>>> import numpy as np
>>> np.set_printoptions(precision=2, suppress=True, linewidth=140, sign=" ")
>>> feats = np.load("x.npy")
>>> feats
array([[ 0,  7,  0],
       [ 0,  4,  7],
       [ 0,  0,  8]])
>>> U, sv, Vh = np.linalg.svd(feats, full_matrices=False)
>>> print(U.shape, sv.shape, Vh.shape)
(3, 3) (3,) (3, 3)
>>> round(float(np.sqrt((sv ** 2).sum())), 2), np.round(np.linalg.norm(feats), 2)
(13.34, np.float64(13.34))
>>> print(np.round(Vh @ Vh.T, 2) + 0)
[[ 1.  0.  0.]
 [ 0.  1.  0.]
 [ 0.  0.  1.]]
>>> U, sv, Vh = np.linalg.svd(feats)
>>> vecs = Vh[:(sv > 1e-8).sum()]
>>> rng = np.random.default_rng(254267)
>>> x0 = feats[0] + -3 * feats[1] + rng.integers(2) * np.eye(3)[2]
>>> print(x0)
[  0.  -5. -21.]
>>> np.round(np.linalg.norm(x0 - vecs.T @ vecs @ x0), 2)
np.float64(0.0)
>>> print(np.diag(vecs.T @ vecs))
[ 0.  1.  1.]
>>> np.round(vecs.T @ vecs, 2) + 0
array([[ 0.,  0.,  0.],
       [ 0.,  1.,  0.],
       [ 0.,  0.,  1.]])
>>> np.allclose(vecs.T @ vecs @ x0, x0)
True
>>> np.linalg.matrix_rank(feats, rtol=0.1)
np.int64(2)
>>> np.linalg.cond(feats) > 100
np.True_
>>> np.argsort(-np.linalg.norm(feats, axis=0).round(6), kind="stable")[:3]
array([ 2,  1,  0])
>>> M = np.loadtxt("data.csv", delimiter=",")
>>> print(M)
[[-1. -1.  1.]
 [ 1. -2.  2.]
 [ 2. -7.  7.]]
>>> U, sv, Vh = np.linalg.svd(M)
>>> sv.round(2) + 0
array([ 10.59,   1.33,   0.  ])
>>> A2 = U[:, :2] @ np.diag(sv[:2]) @ Vh[:2]
>>> round(np.abs(M - A2).max(), 2)
np.float64(0.0)
>>> round(float(np.linalg.norm(M - A2, 2)), 2), round(float(sv[2]), 2)
(0.0, 0.0)
>>> round(float(np.linalg.norm(M - A2) / np.linalg.norm(M)), 2)
0.0
>>> np.round(np.sort(np.abs(np.linalg.eigvals(M))), 2) + 0
array([ 0.  ,  1.16,  5.16])
>>> np.trace(M)
np.float64(4.0)
>>> print(np.round(np.linalg.det(M), 2))
0.0
>>> C2 = M.T @ M
>>> (M @ M.T).shape
(3, 3)
>>> hat = np.triu(np.array([[3, 2, 0], [1, 0, 2], [0, 2, 2]]), 1) + np.eye(3)
>>> A2 = hat @ M @ np.linalg.inv(hat)
>>> A2
array([[  1.,  -7.,  19.],
       [  5., -26.,  68.],
       [  2., -11.,  29.]])
>>> np.linalg.matrix_rank(A2)
np.int64(2)
>>> np.round(np.poly(A2), 2) + 0
array([ 1., -4., -6.,  0.])
>>> print(round(float(np.linalg.det(A2)), 2))
0.0
>>> W1 = np.array([[2, 4, 3, -2], [-1, 4, -5, 3], [-3, 0, 1, -3]])
>>> c = np.array([6, 5, -5, -2])
>>> hid = np.maximum(A2 @ W1 + c, 0)
>>> hid
array([[   0.,    0.,   52.,    0.],
       [   0.,    0.,  208.,    0.],
       [   0.,    0.,   85.,    0.]])
>>> (hid > 0).mean(axis=0)
array([ 0.,  0.,  1.,  0.])
>>> print(np.linalg.matrix_rank(hid))
1
>>> C = np.array([[0, 1, 0], [-3, 0, 0], [-2, -3, 2], [-1, 1, 0]])
>>> print((hid @ C).round(6).argmax(axis=1))
[ 2  2  2]
>>> hid @ C
array([[-104., -156.,  104.],
       [-416., -624.,  416.],
       [-170., -255.,  170.]])
>>> W1 @ C
array([[-16,  -9,   6],
       [ -5,  17, -10],
       [  1,  -9,   2]])
>>> F = np.loadtxt("sample6.csv", delimiter=",")
>>> print(F)
[[ -7.25   0.42  -6.65]
 [  1.64  -1.22  -1.68]
 [ -0.63  -0.24   3.21]
 [ -3.18   0.    -0.67]
 [-18.25  -0.29  -8.62]
 [  3.61  -0.21  -3.85]
 [-11.29   0.34  -2.72]
 [ 20.6    1.35  -0.8 ]
 [  3.17   0.19  -0.26]
 [  4.1    0.25   1.37]
 [-23.07  -0.95   4.28]
 [-15.67   0.35  -3.36]
 [ -0.32   1.11  -1.42]
 [ -3.53   0.6    1.71]
 [-18.76   0.62  -3.36]
 [-18.47   0.94  -4.25]
 [ 10.76   0.48   5.15]
 [-10.34  -0.52  -0.93]
 [-34.54   1.07   4.28]
 [ 32.04   0.56  -1.62]
 [-38.02   0.38   0.09]
 [ -1.15   0.02   0.69]
 [-10.33  -0.49   8.91]
 [  6.34  -0.04  -2.61]
 [-10.2    1.31   0.47]]
>>> f = np.array([5, 2, 1])
>>> print(np.correlate(F[3], F[9], "full"))
[ -4.36  -0.8  -13.96  -0.17  -2.75]
>>> np.convolve(F[3], f)
array([-15.9 ,  -6.36,  -6.53,  -1.34,  -0.67])
>>> print(np.cross(F[3, :3], F[9, :3]))
[ 0.17  1.61 -0.8 ]
>>> C = F[[0, 3]].astype(float)
>>> for _ in range(5):
...     idx = np.linalg.norm(F[:, None] - C, axis=-1).argmin(axis=1)
...     C = np.array([F[idx == j].mean(axis=0) for j in range(2)])
... 
>>> idx
array([ 0,  1,  1,  1,  0,  1,  0,  1,  1,  1,  0,  0,  1,  1,  0,  0,  1,  0,  0,  1,  0,  1,  0,  1,  0])
>>> np.abs(C[1] - C[0]).argmax()
np.int64(0)
>>> C
array([[-18.02,   0.26,  -0.99],
       [  5.65,   0.22,  -0.06]])
>>> np.bincount(idx)
array([ 12,  13])
>>> C[1] - C[0]
array([23.67, -0.05,  0.93])
>>> data = np.load("w.npy")
>>> print(data)
[[ 3  1  0  1]
 [ 2  2  3  3]
 [ 1  2  1  3]]
>>> A2 = np.array([[1, 2], [-5, 3], [-4, 4], [2, 5]])
>>> np.einsum("ik,kj->ji", data, A2)
array([[  0, -14,  -7],
       [ 14,  37,  27]])
>>> A2.T @ data.T
array([[  0, -14,  -7],
       [ 14,  37,  27]])
>>> np.linalg.matrix_rank(data @ A2)
np.int64(2)
>>> np.einsum("ik,kj->ij", data, A2)
array([[  0,  14],
       [-14,  37],
       [ -7,  27]])
>>> A2 = data / np.linalg.norm(data, axis=1, keepdims=True)
>>> C2 = A2 @ A2.T
>>> np.argwhere(np.triu(np.abs(C2) > 0.95, 1))
array([], shape=(0, 2), dtype=int64)
>>> C2[0]
array([ 1.  ,  0.65,  0.62])
>>> A2 = data + rng.integers(-2, 3, (3, 1)) @ rng.integers(-2, 3, (1, 4))
>>> A2
array([[ 3,  1,  0,  1],
       [ 2,  0,  3,  5],
       [ 1,  2,  1,  3]])
>>> np.linalg.matrix_rank(A2 - data, tol=1e-8)
np.int64(1)
>>> A2 - data
array([[ 0,  0,  0,  0],
       [ 0, -2,  0,  2],
       [ 0,  0,  0,  0]])
>>> f = np.array([0, 2, 0])
>>> np.correlate(data[0], data[1], "full")
array([  9,  12,   9,  11,   5,   2,   2])
>>> np.cross(data[0, :3], data[1, :3])
array([ 3, -9,  4])
>>> m1 = np.load("m.npy")
>>> m1
array([[  4,   4,   4],
       [  4,   8,   8],
       [  4,   8,  12]])
>>> print(np.diff(m1, axis=0))
[[ 0  4  4]
 [ 0  0  4]]
>>> print(np.linalg.matrix_rank(m1))
3
>>> np.count_nonzero(m1)
np.int64(9)
>>> np.abs(m1).max()
np.int64(12)
>>> np.unravel_index(np.abs(m1).argmax(), m1.shape)
(np.int64(2), np.int64(2))
>>> m1.sum(axis=0)
array([ 12,  20,  24])
>>> np.linalg.svd(m1, compute_uv=False)
array([ 20.2 ,   2.57,   1.23])
>>> vals, vecs = np.linalg.eigh(m1)
>>> vecs @ np.diag(vals) @ vecs.T
array([[  4.,   4.,   4.],
       [  4.,   8.,   8.],
       [  4.,   8.,  12.]])
>>> np.linalg.svd(m1, compute_uv=False)
array([ 20.2 ,   2.57,   1.23])
>>> np.linalg.eigvalsh(m1 @ m1)
array([   1.52,    6.62,  407.87])
>>> print(np.abs(vecs[:, -1]))
[ 0.33  0.59  0.74]
>>> np.round(vecs.T @ vecs, 2) + 0
array([[ 1.,  0.,  0.],
       [ 0.,  1.,  0.],
       [ 0.,  0.,  1.]])
>>> np.unique(vals.round(6) + 0, return_counts=True)[1]
array([ 1,  1,  1])
>>> vals, vecs = np.linalg.eigh(m1)
>>> x0 = np.array([1, 2, 3])
>>> np.abs(m1).sum(axis=1).max(), np.round(np.abs(vals).max(), 2)
(np.int64(24), np.float64(20.2))
>>> (np.sign(vecs[:, -1].round(6)) == np.sign(vecs[0, -1].round(6))).astype(int)
array([ 1,  1,  1])
>>> A2 = feats + rng.integers(-2, 3, (3, 2)) @ rng.integers(-2, 3, (2, 3))
>>> A2
array([[ 2,  7, -1],
       [ 0,  8,  1],
       [ 2, -4, 13]])
>>> print(np.linalg.matrix_rank(A2 - feats, tol=1e-8))
2
>>> A2 - feats
array([[ 2,  0, -1],
       [ 0,  4, -6],
       [ 2, -4,  5]])
>>> np.abs(A2 - feats).sum(axis=1)
array([  3,  10,  11])
>>> arr = np.loadtxt("layer12.csv", delimiter=",")
>>> arr
array([[ 2., -2.,  2.],
       [ 2., -2.,  2.],
       [-1.,  2., -2.],
       [ 0.,  1., -1.]])
>>> np.allclose(arr[:-1].T @ np.linalg.lstsq(arr[:-1].T, arr[-1])[0], arr[-1])
True
>>> print(np.unique(arr.round(6), axis=0).shape)
(3, 3)
>>> np.abs(np.diag(np.linalg.qr(arr)[1])) > 1e-9
array([ True,  True, False])
>>> np.round(arr @ np.linalg.pinv(arr) @ arr, 2) + 0
array([[ 2., -2.,  2.],
       [ 2., -2.,  2.],
       [-1.,  2., -2.],
       [ 0.,  1., -1.]])
